$ python3 -q
>>> import numpy as np
>>> import numpy.linalg as la
>>> np.set_printoptions(suppress=True, linewidth=140)
>>> tidy = lambda a: np.round(a, 3) + 0
>>> X = np.loadtxt("case1.csv", delimiter=",")
>>> tidy(X)
array([[ 0.954, -0.139,  0.077, -0.015,  0.046,  0.077, -0.17 , -0.015,  0.015,  0.077, -0.139,  0.046],
       [-0.139,  0.582,  0.232, -0.046,  0.139,  0.232, -0.51 , -0.046,  0.046,  0.232, -0.418,  0.139],
       [ 0.077,  0.232,  0.871,  0.026, -0.077, -0.129,  0.284,  0.026, -0.026, -0.129,  0.232, -0.077],
       [-0.015, -0.046,  0.026,  0.995,  0.015,  0.026, -0.057, -0.005,  0.005,  0.026, -0.046,  0.015],
       [ 0.046,  0.139, -0.077,  0.015,  0.954, -0.077,  0.17 ,  0.015, -0.015, -0.077,  0.139, -0.046],
       [ 0.077,  0.232, -0.129,  0.026, -0.077,  0.871,  0.284,  0.026, -0.026, -0.129,  0.232, -0.077],
       [-0.17 , -0.51 ,  0.284, -0.057,  0.17 ,  0.284,  0.376, -0.057,  0.057,  0.284, -0.51 ,  0.17 ],
       [-0.015, -0.046,  0.026, -0.005,  0.015,  0.026, -0.057,  0.995,  0.005,  0.026, -0.046,  0.015],
       [ 0.015,  0.046, -0.026,  0.005, -0.015, -0.026,  0.057,  0.005,  0.995, -0.026,  0.046, -0.015],
       [ 0.077,  0.232, -0.129,  0.026, -0.077, -0.129,  0.284,  0.026, -0.026,  0.871,  0.232, -0.077],
       [-0.139, -0.418,  0.232, -0.046,  0.139,  0.232, -0.51 , -0.046,  0.046,  0.232,  0.582,  0.139],
       [ 0.046,  0.139, -0.077,  0.015, -0.046, -0.077,  0.17 ,  0.015, -0.015, -0.077,  0.139,  0.954]])
>>> tidy(la.eigvalsh(X).min())
np.float64(-1.0)
>>> np.all(la.eigvalsh(X) > 0)
np.False_
>>> A = np.load("w.npy")
>>> A
array([[ 2, -3, -1,  0,  3, -1, -2],
       [-2,  2, -3, -1,  0,  3, -1],
       [-1, -2,  2, -3, -1,  0,  3],
       [ 3, -1, -2,  2, -3, -1,  0],
       [ 0,  3, -1, -2,  2, -3, -1],
       [-1,  0,  3, -1, -2,  2, -3],
       [-3, -1,  0,  3, -1, -2,  2]])
>>> tidy(np.fft.fft(A[0]))
array([-2.   +0.j   , -3.375+2.083j,  6.785-1.371j,  4.59 +3.359j,  4.59 -3.359j,  6.785+1.371j, -3.375-2.083j])
>>> (A @ A)[0]
array([ 18,   1,  -1,  -5,  17, -18,  -8])
>>> A @ np.ones(7)
array([-2., -2., -2., -2., -2., -2., -2.])
>>> tidy(np.sort(np.abs(np.fft.fft(A[0])))), tidy(np.sort(la.svd(A, compute_uv=False)))
(array([2.   , 3.967, 3.967, 5.688, 5.688, 6.922, 6.922]), array([2.   , 3.967, 3.967, 5.688, 5.688, 6.922, 6.922]))
>>> rng = np.random.default_rng(85220)
>>> idx = rng.permutation(7)
>>> out = A[:, idx] * rng.choice([-1, 1], 7)
>>> out
array([[ 1,  3,  2, -1,  0, -3,  2],
       [ 3, -2, -2,  3,  1,  0,  1],
       [-2,  2, -1,  0,  3,  1, -3],
       [ 2,  1,  3, -1, -2,  3,  0],
       [ 1, -3,  0, -3,  2, -2,  1],
       [-3,  0, -1,  2,  1,  2,  3],
       [ 0,  1, -3, -2, -3,  1, -2]])
>>> U, _, vt = la.svd(A.T @ out)
>>> tidy(la.lstsq(A, out)[0])
array([[ 0.,  0.,  1.,  0.,  0.,  0.,  0.],
       [ 0., -1.,  0.,  0.,  0.,  0.,  0.],
       [-1.,  0.,  0.,  0.,  0.,  0.,  0.],
       [ 0.,  0.,  0.,  0., -1.,  0.,  0.],
       [ 0.,  0.,  0.,  0.,  0., -1.,  0.],
       [ 0.,  0.,  0.,  1.,  0.,  0.,  0.],
       [ 0.,  0.,  0.,  0.,  0.,  0., -1.]])
>>> idx
array([2, 1, 0, 5, 3, 4, 6])
>>> mat = np.arange(20).reshape(4, 5) + 2
>>> mat
array([[ 2,  3,  4,  5,  6],
       [ 7,  8,  9, 10, 11],
       [12, 13, 14, 15, 16],
       [17, 18, 19, 20, 21]])
>>> U, sigma, vt = la.svd(mat)
>>> np.argmax(sigma[:-1] / (sigma[1:] + 1e-6)) + 1
np.int64(2)
>>> out = U[:, :2] @ np.diag(sigma[:2]) @ vt[:2]
>>> tidy(la.norm(mat - out, 2)), tidy(sigma[2])
(np.float64(0.0), np.float64(0.0))
>>> tidy(out)
array([[ 2.,  3.,  4.,  5.,  6.],
       [ 7.,  8.,  9., 10., 11.],
       [12., 13., 14., 15., 16.],
       [17., 18., 19., 20., 21.]])
>>> m1 = np.load("arr.npy")
>>> m1
array([[-2,  0,  0,  0],
       [ 2,  0,  0,  0],
       [ 2, -2,  0,  0],
       [ 0,  1,  1,  1]])
>>> # column 3 repeats column 2
>>> out = m1 / np.sqrt((m1 ** 2).mean(axis=1, keepdims=True))
>>> m1 - m1.mean(axis=1, keepdims=True)
array([[-1.5 ,  0.5 ,  0.5 ,  0.5 ],
       [ 1.5 , -0.5 , -0.5 , -0.5 ],
       [ 2.  , -2.  ,  0.  ,  0.  ],
       [-0.75,  0.25,  0.25,  0.25]])
>>> tidy(la.norm(out, axis=1))
array([2., 2., 2., 2.])
>>> out[0]
array([-2.,  0.,  0.,  0.])
>>> W0 = np.load("out0.npy")
>>> W0
array([[0, 0, 1, 0],
       [0, 0, 0, 0],
       [1, 0, 0, 0],
       [0, 0, 0, 0]])
>>> U, sigma, vt = la.svd(W0)
>>> V = vt[:(sigma > 1e-8).sum()]
>>> vec = W0[0] + 4 * W0[2] + rng.integers(2) * np.eye(4)[0]
>>> vec
array([4., 0., 1., 0.])
>>> tidy(la.norm(vec - V.T @ V @ vec))
np.float64(0.0)
>>> np.diag(V.T @ V)
array([1., 0., 1., 0.])
>>> ev, V = la.eigh(W0)
>>> np.abs(V[:, -1]).round(6).argmax()
np.int64(0)
>>> (ev > 1e-8).sum(), (ev < -1e-8).sum()
(np.int64(1), np.int64(1))
>>> tidy(np.abs(V[:, -1]))
array([0.707, 0.   , 0.707, 0.   ])
>>> tidy(V.T @ V)
array([[1., 0., 0., 0.],
       [0., 1., 0., 0.],
       [0., 0., 1., 0.],
       [0., 0., 0., 1.]])
>>> ev.sum(), np.trace(W0)
(np.float64(0.0), np.int64(0))
>>> tidy(V.T @ W0 @ V)
array([[-1.,  0.,  0.,  0.],
       [ 0.,  0.,  0.,  0.],
       [ 0.,  0.,  0.,  0.],
       [ 0.,  0.,  0.,  1.]])
>>> tidy(V @ np.diag(ev) @ V.T)
array([[0., 0., 1., 0.],
       [0., 0., 0., 0.],
       [1., 0., 0., 0.],
       [0., 0., 0., 0.]])
>>> tidy(la.svd(W0, compute_uv=False))
array([1., 1., 0., 0.])
>>> tidy(np.sort(la.eigvals(W0).real))
array([-1.,  0.,  0.,  1.])
>>> np.flatnonzero(la.matrix_power((W0 != 0) + (W0.T != 0) + np.eye(4), 4)[2])
array([0, 2])
>>> la.matrix_rank(W0, rtol=0.1)
np.int64(2)
>>> np.argsort(-la.norm(W0, axis=0).round(6), kind="stable")[:3]
array([0, 2, 1])
>>> arr = np.load("x.npy")
>>> arr
array([[-1.988, -2.989,  3.027, -1.002,  2.017,  3.027],
       [-2.01 , -3.018,  3.027, -0.93 ,  1.993,  3.023],
       [-2.011, -3.02 ,  3.009, -0.995,  1.963,  2.99 ],
       [-2.013, -2.984,  3.018, -0.982,  1.995,  3.003],
       [-1.992, -2.974,  3.027, -0.996,  2.049,  3.018],
       [-1.972, -2.98 ,  3.016, -1.032,  1.999,  2.982],
       [-2.008, -2.979,  3.016, -1.013,  2.013,  3.006],
       [-2.009, -3.005,  2.988, -1.009,  2.014,  3.007],
       [-1.995, -2.99 ,  3.016, -1.002,  2.027,  3.028],
       [-2.009, -3.005,  2.952, -0.979,  1.995,  3.04 ],
       [-2.006, -2.967,  3.043, -0.998,  2.004,  3.002],
       [-1.969, -3.007,  3.003, -1.   ,  1.977,  2.981],
       [-1.994, -2.997,  2.994, -1.008,  1.943,  3.014],
       [-1.984, -3.052,  3.03 , -1.009,  2.019,  3.002],
       [-1.974, -3.007,  2.987, -1.027,  1.98 ,  3.002],
       [-1.968, -3.039,  2.998, -0.998,  2.036,  2.992],
       [-2.004, -2.986,  3.006, -0.989,  1.984,  2.993],
       [-2.031, -2.988,  3.017, -0.996,  2.016,  3.001],
       [-1.998, -2.969,  2.998, -1.02 ,  2.025,  3.   ],
       [-1.981, -3.021,  2.977, -0.992,  2.014,  3.01 ],
       [-0.025,  0.001, -1.951, -2.972, -1.982, -0.996],
       [-0.022, -0.003, -1.99 , -3.001, -2.014, -1.006],
       [-0.012, -0.014, -1.986, -3.007, -2.001, -1.013],
       [-0.021,  0.002, -2.015, -3.006, -1.973, -1.002],
       [ 0.034,  0.016, -2.006, -3.021, -1.981, -0.978],
       [-0.004, -0.005, -1.989, -2.984, -1.983, -0.99 ],
       [-0.023, -0.015, -2.   , -3.013, -2.014, -1.004],
       [ 0.   , -0.018, -1.979, -2.974, -2.021, -1.005],
       [-0.014,  0.018, -1.978, -2.988, -2.033, -0.993],
       [-0.008, -0.025, -2.001, -2.986, -2.011, -1.013],
       [-0.025,  0.005, -2.003, -2.98 , -1.998, -0.995],
       [ 0.018, -0.002, -2.033, -3.006, -1.973, -1.004],
       [-0.002, -0.013, -1.98 , -2.983, -1.984, -0.995],
       [ 0.004,  0.008, -2.009, -2.973, -1.994, -0.998],
       [ 0.001,  0.051, -2.012, -2.994, -2.019, -0.972],
       [-0.001, -0.003, -1.989, -3.005, -1.986, -0.979],
       [ 0.004,  0.   , -2.016, -3.015, -1.975, -1.03 ],
       [-0.011,  0.033, -1.989, -3.028, -2.004, -0.988],
       [ 0.018,  0.011, -1.974, -3.   , -1.992, -1.009],
       [ 0.036,  0.007, -2.009, -3.027, -1.992, -0.984]])
>>> out = np.c_[arr[:, :2] @ np.array([[1, 2], [3, 0]]), np.array([1, 2, 1, -3, -3, -3, -5, -3, 4, 2, 1, 5, 0, 4, 0, 1, 2, -1, 5, 2, -5, -3, -3, 3, 2, 4, 1, 1, -2, 2, 0, 3, -1, -3, 5, -3, -2, 4, -5, -5])]
>>> tidy(out)
array([[-10.955,  -3.976,   1.   ],
       [-11.064,  -4.02 ,   2.   ],
       [-11.071,  -4.022,   1.   ],
       [-10.965,  -4.026,  -3.   ],
       [-10.914,  -3.984,  -3.   ],
       [-10.912,  -3.944,  -3.   ],
       [-10.945,  -4.016,  -5.   ],
       [-11.024,  -4.018,  -3.   ],
       [-10.965,  -3.99 ,   4.   ],
       [-11.024,  -4.018,   2.   ],
       [-10.907,  -4.012,   1.   ],
       [-10.99 ,  -3.938,   5.   ],
       [-10.985,  -3.988,   0.   ],
       [-11.14 ,  -3.968,   4.   ],
       [-10.995,  -3.948,   0.   ],
       [-11.085,  -3.936,   1.   ],
       [-10.962,  -4.008,   2.   ],
       [-10.995,  -4.062,  -1.   ],
       [-10.905,  -3.996,   5.   ],
       [-11.044,  -3.962,   2.   ],
       [ -0.022,  -0.05 ,  -5.   ],
       [ -0.031,  -0.044,  -3.   ],
       [ -0.054,  -0.024,  -3.   ],
       [ -0.015,  -0.042,   3.   ],
       [  0.082,   0.068,   2.   ],
       [ -0.019,  -0.008,   4.   ],
       [ -0.068,  -0.046,   1.   ],
       [ -0.054,   0.   ,   1.   ],
       [  0.04 ,  -0.028,  -2.   ],
       [ -0.083,  -0.016,   2.   ],
       [ -0.01 ,  -0.05 ,   0.   ],
       [  0.012,   0.036,   3.   ],
       [ -0.041,  -0.004,  -1.   ],
       [  0.028,   0.008,  -3.   ],
       [  0.154,   0.002,   5.   ],
       [ -0.01 ,  -0.002,  -3.   ],
       [  0.004,   0.008,  -2.   ],
       [  0.088,  -0.022,   4.   ],
       [  0.051,   0.036,  -5.   ],
       [  0.057,   0.072,  -5.   ]])
>>> tidy(la.norm(la.qr(arr)[0].T @ out, axis=0) ** 2 / ((out ** 2).sum(axis=0) + 1e-12))
array([1.   , 1.   , 0.128])
>>> la.matrix_rank(np.c_[arr, out])
np.int64(7)
>>> K = np.load("data.npy")
>>> K
array([[ 23,   4,  -9,  15,  15,   0,  10,  13,  -5],
       [  4,  15,   0,   7, -13,  -5,  -2,  -7,  -5],
       [ -9,   0,  13,  -2,  -5,  11, -13,  -6,  17],
       [ 15,   7,  -2,  17,   9,  -1,  -1,   5,  -3],
       [ 15, -13,  -5,   9,  32,   6,   7,  17,   2],
       [  0,  -5,  11,  -1,   6,  19,  -7,   4,  24],
       [ 10,  -2, -13,  -1,   7,  -7,  16,   8, -13],
       [ 13,  -7,  -6,   5,  17,   4,   8,  14,   1],
       [ -5,  -5,  17,  -3,   2,  24, -13,   1,  32]])
>>> tidy(la.norm(K, 2) / la.norm(K))
np.float64(0.727)
>>> np.argsort(-la.norm(K, axis=0).round(6), kind="stable")[:3]
array([8, 4, 0])
>>> la.matrix_rank(K, rtol=0.1)
np.int64(4)
>>> U, sigma, vt = la.svd(K)
>>> np.argmax(sigma[:-1] / (sigma[1:] + 1e-6)) + 1
np.int64(5)
>>> out = U[:, :5] @ np.diag(sigma[:5]) @ vt[:5]
>>> tidy(la.norm(K - out) / la.norm(K))
np.float64(0.0)
>>> tidy(np.abs(K - out).max())
np.float64(0.0)
>>> la.matrix_rank(out)
np.int64(5)
>>> tidy(out)
array([[ 23.,   4.,  -9.,  15.,  15.,   0.,  10.,  13.,  -5.],
       [  4.,  15.,   0.,   7., -13.,  -5.,  -2.,  -7.,  -5.],
       [ -9.,   0.,  13.,  -2.,  -5.,  11., -13.,  -6.,  17.],
       [ 15.,   7.,  -2.,  17.,   9.,  -1.,  -1.,   5.,  -3.],
       [ 15., -13.,  -5.,   9.,  32.,   6.,   7.,  17.,   2.],
       [  0.,  -5.,  11.,  -1.,   6.,  19.,  -7.,   4.,  24.],
       [ 10.,  -2., -13.,  -1.,   7.,  -7.,  16.,   8., -13.],
       [ 13.,  -7.,  -6.,   5.,  17.,   4.,   8.,  14.,   1.],
       [ -5.,  -5.,  17.,  -3.,   2.,  24., -13.,   1.,  32.]])
>>> tidy(la.norm(K - out, 2)), tidy(sigma[5])
(np.float64(0.0), np.float64(0.0))
>>> q, V = la.qr(A[:, :6])[0], la.qr(A[:, 6:])[0]
>>> sigma = la.svd(q.T @ V, compute_uv=False)
>>> tidy(sigma)
array([0.693])
>>> ev, V = la.eigh(K)
>>> vec = np.array([3, -1, 1, 2, -1, -2, -3, -1, 1])
>>> np.abs(K).sum(axis=1).max(), tidy(np.abs(ev).max())
(np.int64(106), np.float64(74.226))
>>> (np.sign(V[:, -1].round(6)) == np.sign(V[0, -1].round(6))).astype(int)
array([1, 0, 0, 1, 1, 0, 1, 1, 0])
>>> tidy(la.eigvalsh(K[1:, 1:]))
array([ 0.   ,  0.   ,  0.   ,  2.246, 10.058, 23.212, 55.416, 67.067])
>>> feats = np.load("sample10.npy")
>>> feats
array([[-22.11 ,   7.71 ,  -3.541,   9.972, -21.443,  -1.517,  -5.962,  -2.548,   0.446,   2.673,   0.425, -19.984, -19.149],
       [-15.358,   2.062,   7.588,  -0.291,   3.738,  16.458,   5.432,   3.633,   7.431,  -2.033,  15.836,  11.037,  -9.273],
       [-21.409,  -1.195,  -2.616,  16.97 ,  -9.825,   8.983,  -4.875,   3.907,   5.023,   9.009,   8.5  ,  -8.082, -11.499],
       [ 17.806,   4.948,  -4.836,   1.297,   8.953,   2.487,   5.387,  -1.718,  -5.131,   0.75 , -10.06 , -22.35 ,  13.74 ],
       [  6.407,   8.593,  -2.816,   4.64 ,  -9.269,  17.185,  -8.339,  10.93 ,   6.513,   4.541,  16.538, -26.331,   0.843],
       [  6.624,  -1.083,   6.849,  -2.317,   6.683,   6.961, -24.518,  -8.986,   7.517,  -6.343,   3.211,  12.373, -16.824],
       [  9.624,   9.506,  -5.82 ,   5.284, -10.141, -19.071,   5.705, -15.807,   0.664, -10.117,   2.825, -16.392,   4.514],
       [  7.061,   5.788,  -1.627,  15.908,  13.114,  -5.808,  -2.71 , -16.563,   4.148,   4.055, -26.468,  -3.859,  20.21 ],
       [  0.941,  -8.252,   4.891,   2.774, -15.611,  15.072,   3.537,   5.431, -10.391,   4.45 ,  -1.499, -19.552,  11.155],
       [-32.594,  -7.616,   6.104,  12.193,   2.448, -11.357,  11.151,   1.664,  -4.536,   5.586,  -5.864,   8.93 ,  -0.491],
       [ -8.549,   1.047,  12.723,  -4.339,   4.525,  21.458,  -0.06 ,  -8.035,   5.025,  -4.596,  14.93 ,  13.276,  -8.98 ],
       [ -4.86 ,   4.689,  -1.406,   9.227,  -4.137,  13.755,  -8.125,   3.095,  -7.259,   5.46 ,  11.095,   9.824,  -1.478],
       [ -6.956,  -8.892,  -1.619, -14.543, -21.902,   7.398,  -6.904,   7.477,  -7.473,   5.245,  16.072, -46.649,  22.462],
       [-31.436,  -3.09 ,  -2.934,   2.902,  -0.95 ,  14.743,   4.653,   4.688, -11.905,  -1.791, -18.014, -27.219, -15.64 ],
       [ 31.337,   8.494,  -0.423,  18.453,   7.613,  -9.05 ,   3.953,  -2.415,   6.502,  -0.027,   5.784, -16.78 ,  14.995],
       [-15.323,  -0.604,  -5.433,   2.058,  -3.292,  -1.267, -10.437, -11.582,   1.384,   7.679, -20.513,  29.715, -18.135],
       [ 11.686,   1.838,  -2.69 ,  -5.667, -10.596, -22.142,  -5.699,  -7.524,  -5.277,   0.449, -21.902,  -5.229,   7.731],
       [  3.609,   2.932,   7.269,  22.19 ,  -6.121,  -0.626,  24.644,  18.953,   0.497,  11.777,   3.999, -15.132, -14.911],
       [ -5.5  ,  -3.472,  18.774,   4.048,   2.683,   4.867,  10.262,   2.948,  -2.413,   7.605,  -5.08 ,  -9.065,   9.119],
       [-19.089,  -0.082,  13.334,  -2.138,   4.793,  11.6  , -14.112,   2.83 , -10.494,   2.338,   4.001, -10.932, -14.381],
       [  5.188,   1.214,  -5.924,  -0.504,  -2.649, -22.003,   6.388,  -5.399, -12.506,  -1.097, -15.455,  43.257,   3.798],
       [ -5.369,  -5.12 ,   2.956, -21.922,  -4.659,  14.641,  -3.518,  17.527,  -1.461,   0.236,   7.043,   0.532,   2.403],
       [ 23.095,  13.734,  -2.323,   8.791, -12.851, -21.331,  -1.655,  13.704,  23.121,  -4.168,   5.674,  27.811,  12.803],
       [ 31.71 ,   1.051, -11.056,  -9.641,  -4.706,  -0.903, -15.665,  -3.706,   1.475,   9.926, -21.936,  17.921,  -8.194],
       [  0.293,  -3.864,  -6.399,   5.52 ,   2.069,  -2.974, -22.707,   1.638,   3.469,  12.854,  23.133, -13.043,  -3.355]])
>>> tidy(la.norm(feats))
np.float64(213.07)
>>> feats.shape
(25, 13)
